>>> import numpy as np
>>> import numpy.linalg as la
>>> np.set_printoptions(suppress=True, linewidth=160)
>>> feats = np.array([[-1, 0, 0, 0, 0, 0],
...     [0, 2, 0, 0, 0, 0],
...     [0, 0, 1, 0, 0, 0],
...     [0, 0, 0, -1, 0, 0],
...     [0, 0, 0, 0, -2, 0],
...     [0, 0, 0, 0, 0, -2]])
>>> feats
array([[-1,  0,  0,  0,  0,  0],
       [ 0,  2,  0,  0,  0,  0],
       [ 0,  0,  1,  0,  0,  0],
       [ 0,  0,  0, -1,  0,  0],
       [ 0,  0,  0,  0, -2,  0],
       [ 0,  0,  0,  0,  0, -2]])
>>> np.all(la.eigvalsh(feats) > 0)
np.False_
>>> np.round(la.eigvalsh(feats).min(), 2)
np.float64(-2.0)
>>> x0 = np.array([0, -2, -1, 2, -2, -1])
>>> target = feats @ x0
>>> target
array([ 0, -4, -1, -2,  4,  2])
>>> np.round(la.solve(feats, feats[:, 0]), 2)
array([ 1.,  0.,  0., -0., -0., -0.])
>>> np.round(la.solve(feats, target + feats[:, 2]), 2)
array([-0., -2.,  0.,  2., -2., -1.])
>>> np.round(la.solve(feats.T, feats[1]), 2)
array([-0.,  1.,  0., -0., -0., -0.])
>>> W1 = np.array([[1, 0, 2, -1, 1, -2],
...     [1, -2, 2, 2, 1, -2],
...     [-2, 1, 1, 1, 2, -2],
...     [1, -1, 2, 2, 1, -2],
...     [-1, -1, 0, -2, 0, 0],
...     [-2, -1, 2, -2, -1, 2]])
>>> c = np.array([1, 1, 2, 2, 0, 1])
>>> act = np.maximum(feats @ W1 + c, 0)
>>> np.round((act > 0).mean(axis=0), 2)
array([0.5 , 0.83, 0.5 , 0.83, 0.5 , 0.5 ])
>>> act
array([[0, 1, 0, 3, 0, 3],
       [3, 0, 6, 6, 2, 0],
       [0, 2, 3, 3, 2, 0],
       [0, 2, 0, 0, 0, 3],
       [3, 3, 2, 6, 0, 1],
       [5, 3, 0, 6, 2, 0]])
>>> cent = np.array([[6, 9], [8, 3], [9, 8], [3, 2], [9, 2], [9, 0]])
>>> W1 @ cent
array([[ 12,  25],
       [  5,  25],
       [  8,  -1],
       [ 13,  28],
       [-20, -16],
       [  1, -11]])
>>> (act @ cent).round(6).argmax(axis=1)
array([0, 0, 0, 0, 0, 0])
